% python3 -q
>>> import numpy as np
>>> import numpy.linalg as la
>>> np.set_printoptions(precision=3, suppress=True, linewidth=100)
>>> M = np.array([[2.0, 1.0, 0.0, 0.0, 0.0, 0.0, 0.0],
...     [0.0, 2.0, 1.0, 0.0, 0.0, 0.0, 0.0],
...     [0.0, 0.0, 2.0, 1.0, 0.0, 0.0, 0.0],
...     [0.0, 0.0, 0.0, 2.0, 1.0, 0.0, 0.0],
...     [0.0, 0.0, 0.0, 0.0, 2.0, 1.0, 0.0],
...     [0.0, 0.0, 0.0, 0.0, 0.0, 2.0, 1.0],
...     [0.0, 0.0, 0.0, 0.0, 0.0, 0.0, 2.0]])
>>> B = la.inv(M)
>>> (np.abs(B) > 1e-9).astype(int)
array([[1, 1, 1, 1, 1, 1, 1],
       [0, 1, 1, 1, 1, 1, 1],
       [0, 0, 1, 1, 1, 1, 1],
       [0, 0, 0, 1, 1, 1, 1],
       [0, 0, 0, 0, 1, 1, 1],
       [0, 0, 0, 0, 0, 1, 1],
       [0, 0, 0, 0, 0, 0, 1]])
>>> print(round(la.slogdet(M)[0], 3))
1.0
>>> M @ B
array([[1., 0., 0., 0., 0., 0., 0.],
       [0., 1., 0., 0., 0., 0., 0.],
       [0., 0., 1., 0., 0., 0., 0.],
       [0., 0., 0., 1., 0., 0., 0.],
       [0., 0., 0., 0., 1., 0., 0.],
       [0., 0., 0., 0., 0., 1., 0.],
       [0., 0., 0., 0., 0., 0., 1.]])
>>> la.inv(B)
array([[2., 1., 0., 0., 0., 0., 0.],
       [0., 2., 1., 0., 0., 0., 0.],
       [0., 0., 2., 1., 0., 0., 0.],
       [0., 0., 0., 2., 1., 0., 0.],
       [0., 0., 0., 0., 2., 1., 0.],
       [0., 0., 0., 0., 0., 2., 1.],
       [0., 0., 0., 0., 0., 0., 2.]])
>>> np.allclose(B, M.T)
False
>>> print(np.round(la.cond(M), 3))
2.637
>>> gram = M.T @ M
>>> np.diag(gram)
array([4., 5., 5., 5., 5., 5., 5.])
>>> (M @ M.T).shape
(7, 7)
>>> la.eigvalsh(gram)[::-1]
array([8.669, 7.733, 6.352, 4.763, 3.231, 2.005, 1.247])
>>> la.matrix_rank(gram)
np.int64(7)
>>> W0 = np.loadtxt("layer17.csv", delimiter=",")
>>> W0
array([[-4.905, -2.017, -3.962,  1.981],
       [-5.088, -2.005, -4.049,  1.978],
       [-4.964, -2.061, -4.026,  1.956],
       [-5.005, -1.962, -3.961,  1.986],
       [-4.958, -2.111, -3.959,  1.92 ],
       [-5.001, -1.934, -4.018,  1.946],
       [-5.029, -2.069, -4.049,  2.08 ],
       [-4.953, -2.017, -3.975,  1.981],
       [-5.034, -2.018, -3.996,  1.993],
       [-5.012, -2.016, -3.995,  2.006],
       [ 2.982,  1.95 ,  3.89 ,  3.978],
       [ 2.944,  2.04 ,  3.992,  4.082],
       [ 3.01 ,  2.027,  4.005,  4.069],
       [ 3.007,  1.976,  3.998,  4.013],
       [ 3.059,  1.97 ,  3.985,  4.02 ],
       [ 2.99 ,  2.005,  3.983,  3.957],
       [ 2.979,  2.005,  3.997,  4.039],
       [ 3.104,  2.02 ,  4.035,  4.001],
       [ 2.974,  2.06 ,  3.996,  4.058],
       [ 3.105,  2.011,  4.047,  3.881],
       [ 3.003,  4.022,  0.954,  3.948],
       [ 2.952,  4.019,  1.172,  4.062],
       [ 3.   ,  3.93 ,  0.913,  4.033],
       [ 2.978,  4.052,  1.077,  4.05 ],
       [ 3.048,  3.96 ,  1.012,  4.084],
       [ 3.135,  4.007,  1.081,  3.952],
       [ 2.897,  3.963,  0.937,  4.02 ],
       [ 2.925,  4.033,  1.006,  3.997],
       [ 2.954,  4.087,  0.922,  3.978],
       [ 3.021,  3.943,  0.925,  3.942]])
>>> Xc = W0 - W0.mean(axis=0)
>>> vecs = la.svd(Xc)[2][:3]
>>> B = Xc - Xc @ vecs.T @ vecs
>>> print(B.std(axis=0))
[0.016 0.02  0.014 0.031]
>>> np.diag(vecs.T @ vecs)
array([0.856, 0.771, 0.896, 0.477])
>>> np.round(np.cov(Xc @ vecs.T, rowvar=False), 3) + 0
array([[31.283,  0.   ,  0.   ],
       [ 0.   ,  2.106,  0.   ],
       [ 0.   ,  0.   ,  0.004]])
>>> la.norm(B, axis=1).round(6).argmax()
np.int64(6)
>>> U, sig, VT = la.svd(W0)
>>> sig
array([31.836, 17.087,  7.47 ,  0.268])
>>> B = U[:, :3] @ np.diag(sig[:3]) @ VT[:3]
>>> round(float(np.abs(W0 - B).max()), 3)
0.061
>>> la.matrix_rank(B)
np.int64(3)
>>> la.matrix_rank(W0, rtol=0.05)
np.int64(3)
>>> np.round(la.norm(W0 - B, 2), 3), round(float(sig[3]), 3)
(np.float64(0.268), 0.268)
>>> Q, vecs = la.qr(W0[:, :1])[0], la.qr(W0[:, 1:])[0]
>>> sig = la.svd(Q.T @ vecs, compute_uv=False)
>>> np.degrees(np.arccos(sig.clip(0, 1)))
array([1.132])
>>> dist = la.norm(W0[:, None] - W0[None], axis=-1)
>>> print(dist.mean(axis=1).argmax())
1
>>> np.unravel_index(dist.round(6).argmax(), dist.shape)
(np.int64(1), np.int64(17))
>>> print((dist + 1e9 * np.eye(30)).round(6).argmin(axis=1))
[ 7  8  7  9  2  3  9  0  9  8 15 18 16 16 13 13 13 14 11 17 29 23 29 21 22 24 27 26 20 20]
>>> def softmax(z):
...     e = np.exp(z - z.max(axis=-1, keepdims=True))
...     return e / e.sum(axis=-1, keepdims=True)
... 
>>> softmax(W0).sum(axis=1)
array([1., 1., 1., 1., 1., 1., 1., 1., 1., 1., 1., 1., 1., 1., 1., 1., 1., 1., 1., 1., 1., 1., 1.,
       1., 1., 1., 1., 1., 1., 1.])
>>> softmax(W0[18])
array([0.14 , 0.056, 0.389, 0.414])
>>> print(softmax(W0[18] + 5))
[0.14  0.056 0.389 0.414]
>>> scores = W0 @ W0.T / np.sqrt(4)
>>> softmax(scores).round(6).argmax(axis=1)
array([ 6,  6,  6,  6,  6,  6,  6,  6,  6,  6, 17, 17, 17, 17, 17, 17, 17, 17, 17, 17, 23, 23, 23,
       23, 23, 23, 23, 23, 23, 23])
>>> softmax(scores)[18] @ W0
array([3.017, 2.047, 3.941, 4.014])
>>> E = np.load("arr.npy")
>>> E
array([[ 0.126, -1.029,  2.6  , -0.392, -1.992, -0.318,  0.126,  1.489,  2.   ,  1.045],
       [ 4.102,  4.413,  3.106,  4.573,  2.467,  1.684,  4.102,  5.942,  2.   ,  3.524],
       [ 2.839,  2.386,  3.351,  2.077, -0.274,  0.94 ,  2.839,  5.148,  2.   ,  3.25 ],
       [ 1.7  ,  3.129,  1.988,  2.005,  1.017, -0.718,  1.7  ,  4.824,  2.   ,  2.406],
       [ 2.004,  3.668,  1.964,  2.45 ,  1.486, -0.625,  2.004,  5.222,  2.   ,  2.593],
       [-1.14 ,  1.545,  0.728, -1.15 , -0.878, -3.554, -1.14 ,  3.555,  2.   ,  1.141],
       [ 3.401,  4.447,  2.43 ,  4.467,  3.038,  0.926,  3.401,  5.381,  2.   ,  2.905],
       [ 0.74 ,  1.176,  2.055,  0.877, -0.179, -0.752,  0.74 ,  3.039,  2.   ,  1.547],
       [ 2.997,  2.953,  3.063,  2.85 ,  0.787,  0.978,  2.997,  5.1  ,  2.   ,  3.081],
       [ 2.489,  4.352,  1.489,  4.65 ,  4.161,  0.138,  2.489,  4.191,  2.   ,  1.84 ],
       [ 2.022,  0.871,  2.702,  3.088,  1.385,  1.471,  2.022,  1.805,  2.   ,  1.254],
       [-1.276,  0.208,  0.625,  0.088,  0.463, -2.385, -1.276,  0.843,  2.   , -0.266],
       [ 0.77 ,  0.338,  1.83 ,  2.482,  1.652,  0.372,  0.77 ,  0.627,  2.   ,  0.229],
       [ 0.02 , -1.095,  1.854,  1.593,  0.739,  0.281,  0.02 , -0.668,  2.   , -0.407],
       [ 3.143,  1.578,  3.077,  4.621,  2.544,  2.631,  3.143,  2.1  ,  2.   ,  1.589],
       [ 0.517,  1.813,  1.561,  1.056,  0.495, -1.339,  0.517,  3.274,  2.   ,  1.417],
       [ 0.509,  0.44 ,  1.305,  3.174,  2.869,  0.274,  0.509, -0.225,  2.   , -0.46 ],
       [ 2.41 ,  4.   ,  1.962,  3.343,  2.381, -0.143,  2.41 ,  5.067,  2.   ,  2.514],
       [ 3.993,  2.277,  3.225,  6.03 ,  3.805,  3.486,  3.993,  2.24 ,  2.   ,  1.732],
       [ 2.731,  4.834,  1.664,  4.366,  3.702, -0.037,  2.731,  5.2  ,  2.   ,  2.432],
       [-0.792, -0.456,  0.94 ,  1.259,  1.319, -1.068, -0.792, -0.507,  2.   , -0.784],
       [-2.644, -3.217,  1.061, -1.9  , -1.962, -2.133, -2.644, -1.96 ,  2.   , -1.449],
       [-0.062,  1.429,  1.569, -0.323, -0.892, -2.122, -0.062,  3.69 ,  2.   ,  1.63 ],
       [ 0.898,  1.449,  1.885,  1.59 ,  0.705, -0.538,  0.898,  2.757,  2.   ,  1.321],
       [ 2.208,  0.864,  2.608,  3.935,  2.327,  1.943,  2.208,  1.137,  2.   ,  0.873],
       [ 3.361,  3.099,  2.572,  5.268,  3.696,  2.051,  3.361,  3.192,  2.   ,  1.882],
       [-0.328,  1.439,  1.471, -0.835, -1.306, -2.565, -0.328,  3.947,  2.   ,  1.709],
       [ 2.566,  5.314,  2.324,  1.413,  0.089, -1.505,  2.566,  8.467,  2.   ,  4.395]])
>>> # null space of dimension 6
>>> print(la.cond(E) > 100)
True
>>> la.matrix_rank(E, rtol=0.1)
np.int64(4)
>>> [round(float(x), 3) for x in la.svd(E, compute_uv=False)[:3]]
[36.93, 14.85, 8.992]
